>>> import numpy as np
>>> import numpy.linalg as la
>>> np.set_printoptions(precision=2, suppress=True, linewidth=200)
>>> cent = np.array([[2, 0, -3], [-4, -2, 1]])
>>> rng = np.random.default_rng(551)
>>> F = rng.normal(size=(17, 2)) @ cent + np.array([-2, 2, -2])
>>> print(F)
[[-6.88  0.12  0.62]
 [-4.54  1.29  0.03]
 [-2.29  1.98 -1.61]
 [-3.04  2.05 -0.32]
 [-4.29  0.12 -3.27]
 [-4.36  0.51 -2.17]
 [-5.08 -0.68 -4.09]
 [-5.62  0.36 -0.67]
 [ 0.84  2.21 -5.74]
 [-2.42  1.92 -1.57]
 [-1.45  2.56 -1.43]
 [-4.98  2.31  3.26]
 [-1.48  2.03 -2.7 ]
 [ 5.54  5.16 -5.4 ]
 [-8.14 -1.56 -1.69]
 [-5.3  -0.18 -2.49]
 [-4.27  0.48 -2.4 ]]
>>> B = np.c_[F[:, :2] @ np.array([[1, 1], [-7, -2]]), np.array([3, -3, 1, 0, -2, 1, 1, 2, 3, -1, -1, -2, 0, 3, -2, 1, 2])]
>>> print(B)
[[ -7.73  -7.12   3.  ]
 [-13.56  -7.11  -3.  ]
 [-16.18  -6.26   1.  ]
 [-17.36  -7.13   0.  ]
 [ -5.12  -4.53  -2.  ]
 [ -7.96  -5.39   1.  ]
 [ -0.29  -3.71   1.  ]
 [ -8.15  -6.34   2.  ]
 [-14.6   -3.57   3.  ]
 [-15.86  -6.26  -1.  ]
 [-19.36  -6.57  -1.  ]
 [-21.17  -9.61  -2.  ]
 [-15.7   -5.54   0.  ]
 [-30.6   -4.79   3.  ]
 [  2.77  -5.02  -2.  ]
 [ -4.06  -4.95   1.  ]
 [ -7.61  -5.22   2.  ]]
>>> print(np.round(la.lstsq(F, B[:, 0])[0], 2) + 0)
[ 1. -7.  0.]
>>> cent = F[[8, 4]].astype(float)
>>> for _ in range(4):
...     lab = la.norm(F[:, None] - cent, axis=-1).argmin(axis=1)
...     cent = np.array([F[lab == j].mean(axis=0) for j in range(2)])
... 
>>> print(lab)
[1 1 1 1 1 1 1 1 0 1 1 1 1 0 1 1 1]
>>> print(np.abs(cent[1] - cent[0]).argmax())
0
>>> print(np.bincount(lab))
[ 2 15]
>>> hat = F @ la.solve(F.T @ F, F.T)
>>> print(np.allclose(hat @ hat, hat))
True
>>> print(np.diag(hat))
[0.16 0.11 0.08 0.11 0.12 0.07 0.24 0.09 0.27 0.07 0.11 0.47 0.08 0.56 0.26 0.12 0.08]
>>> print(np.round(la.eigvalsh(hat), 2) + 0)
[0. 0. 0. 0. 0. 0. 0. 0. 0. 0. 0. 0. 0. 0. 1. 1. 1.]
>>> arr = np.load("layer7.npy")
>>> print(arr)
[[ 0.83 -0.17 -0.17  0.5 ]
 [-0.17  0.83 -0.17  0.5 ]
 [-0.17 -0.17  0.83  0.5 ]
 [ 0.5   0.5   0.5  -0.5 ]]
>>> w, V = la.eigh(arr)
>>> x0 = np.array([-7, -6, -4, 4])
>>> print(np.round(x0 @ arr @ x0, 2))
-23.17
>>> print(np.abs(arr).sum(axis=1).max(), round(float(np.abs(w).max()), 2))
2.0 1.0
>>> print(la.eigvalsh(arr[1:, 1:]))
[-0.83  1.    1.  ]
>>> lab = rng.permutation(4)
>>> B = arr[:, lab] * rng.choice([-1, 1], 4)
>>> print(B)
[[ 0.17  0.5   0.17 -0.83]
 [ 0.17  0.5  -0.83  0.17]
 [-0.83  0.5   0.17  0.17]
 [-0.5  -0.5  -0.5  -0.5 ]]
>>> Uu, _, VT = la.svd(arr.T @ B)
>>> print(np.round(Uu @ VT, 2) + 0)
[[ 0.  0.  0. -1.]
 [ 0.  0. -1.  0.]
 [-1.  0.  0.  0.]
 [ 0.  1.  0.  0.]]
>>> print(np.round(la.lstsq(arr, B)[0], 2) + 0)
[[ 0.  0.  0. -1.]
 [ 0.  0. -1.  0.]
 [-1.  0.  0.  0.]
 [ 0.  1.  0.  0.]]
>>> print(lab)
[2 3 1 0]
>>> cov = arr.T @ arr
>>> print(la.svd(arr, compute_uv=False) ** 2)
[1. 1. 1. 1.]
>>> print(np.trace(cov), (arr ** 2).sum())
4.0 4.0
>>> print(cov.round(2) + 0)
[[1. 0. 0. 0.]
 [0. 1. 0. 0.]
 [0. 0. 1. 0.]
 [0. 0. 0. 1.]]
>>> print((arr @ arr.T).shape)
(4, 4)
>>> print(la.matrix_rank(cov))
4
>>> w, V = la.eig(arr)
>>> print(np.sort(la.eigvals(arr @ arr)))
[1. 1. 1. 1.]
>>> print(np.round(arr @ V[:, 0] - w[0] * V[:, 0], 2) + 0)
[0. 0. 0. 0.]
>>> J = np.load("case17.npy")
>>> print(J)
[[1.  0.  0.  0. ]
 [0.  1.  0.  0. ]
 [0.  0.  0.5 0.5]
 [0.5 0.  0.  0.5]]
>>> # row-stochastic, so 1 is an eigenvalue
>>> x0 = np.array([9, 5, 8, 8])
>>> print(4 - la.matrix_rank(arr - np.eye(4), tol=1e-8))
3
>>> print(np.abs(la.eigvals(arr)))
[1. 1. 1. 1.]
>>> print([p for p in range(1, 25) if np.allclose(la.matrix_power(arr, p), np.eye(4))])
[2, 4, 6, 8, 10, 12, 14, 16, 18, 20, 22, 24]
>>> print(np.unravel_index(np.abs(J).argmax(), J.shape))
(np.int64(0), np.int64(0))
>>> print(J.sum(axis=1))
[1. 1. 1. 1.]
>>> print(J.shape)
(4, 4)
>>> E = np.load("mat.npy")
>>> print(E)
[[-3  3  0  2]
 [ 1 -1 -1  0]
 [-1  1 -2  2]]
>>> x0 = np.array([0, 3, -1, 3])
>>> h1 = np.maximum(E @ x0, 0)
>>> print(E * (h1 > 1e-9)[:, None])
[[-3  3  0  2]
 [ 0  0  0  0]
 [-1  1 -2  2]]
>>> print(np.maximum(E @ x0, 0) - np.maximum(-E @ x0, 0))
[15 -2 11]
>>> print(np.flatnonzero(h1 > 1e-9))
[0 2]
>>> Uu, sigma, VT = la.svd(E)
>>> V = VT[:(sigma > 1e-8).sum()]
>>> x0 = E[1] + -3 * E[0] + rng.integers(2) * np.eye(4)[3]
>>> print(x0)
[ 10. -10.  -1.  -5.]
>>> print(np.allclose(V.T @ V @ x0, x0))
False
>>> print(np.diag(V.T @ V))
[0.43 0.43 0.73 0.4 ]
>>> sigma = 3 * 0.9 ** np.arange(3)
>>> O, _ = la.qr(np.array([[0.5, -0.1, 0.2], [0.7, -1.2, -0.8], [0.9, 0.8, 1.0]]))
>>> m1 = rng.normal(size=(24, 3)) * sigma @ O
>>> print(m1)
[[-0.1  -0.85  1.88]
 [-0.12  3.04 -2.18]
 [ 3.3  -0.2   3.26]
 [-2.24  0.15  3.56]
 [ 2.9  -2.38 -6.09]
 [-3.3   2.61 -5.77]
 [ 0.8  -0.88  0.68]
 [ 2.54 -1.22  0.63]
 [-1.27  3.92 -2.15]
 [-1.73  3.98  4.21]
 [ 0.63  3.75  6.05]
 [-1.35 -1.37  0.69]
 [ 3.98  0.99  3.78]
 [ 0.76 -0.61 -1.28]
 [ 2.39 -3.7   2.18]
 [-5.62 -3.5   0.2 ]
 [-3.68  0.66  3.52]
 [-2.37 -3.18 -5.16]
 [ 1.4   2.74 -4.84]
 [-0.57  6.21 -2.09]
 [-2.94  3.52 -0.19]
 [ 1.17  0.35  0.01]
 [-1.52 -1.96  0.09]
 [-1.   -1.05  0.42]]
>>> B = m1 + rng.integers(-2, 3, (24, 1)) @ rng.integers(-2, 3, (1, 3))
>>> print(B)
[[-0.1  -0.85  1.88]
 [ 3.88  1.04 -2.18]
 [ 5.3  -1.2   3.26]
 [-4.24  1.15  3.56]
 [-1.1  -0.38 -6.09]
 [ 0.7   0.61 -5.77]
 [ 0.8  -0.88  0.68]
 [-1.46  0.78  0.63]
 [-3.27  4.92 -2.15]
 [ 2.27  1.98  4.21]
 [ 2.63  2.75  6.05]
 [-5.35  0.63  0.69]
 [ 5.98 -0.01  3.78]
 [ 0.76 -0.61 -1.28]
 [-1.61 -1.7   2.18]
 [-7.62 -2.5   0.2 ]
 [-3.68  0.66  3.52]
 [-2.37 -3.18 -5.16]
 [ 1.4   2.74 -4.84]
 [-2.57  7.21 -2.09]
 [-4.94  4.52 -0.19]
 [-0.83  1.35  0.01]
 [-5.52  0.04  0.09]
 [ 3.   -3.05  0.42]]
>>> print(np.round(la.svd(B - m1, compute_uv=False), 2) + 0)
[15.  0.  0.]
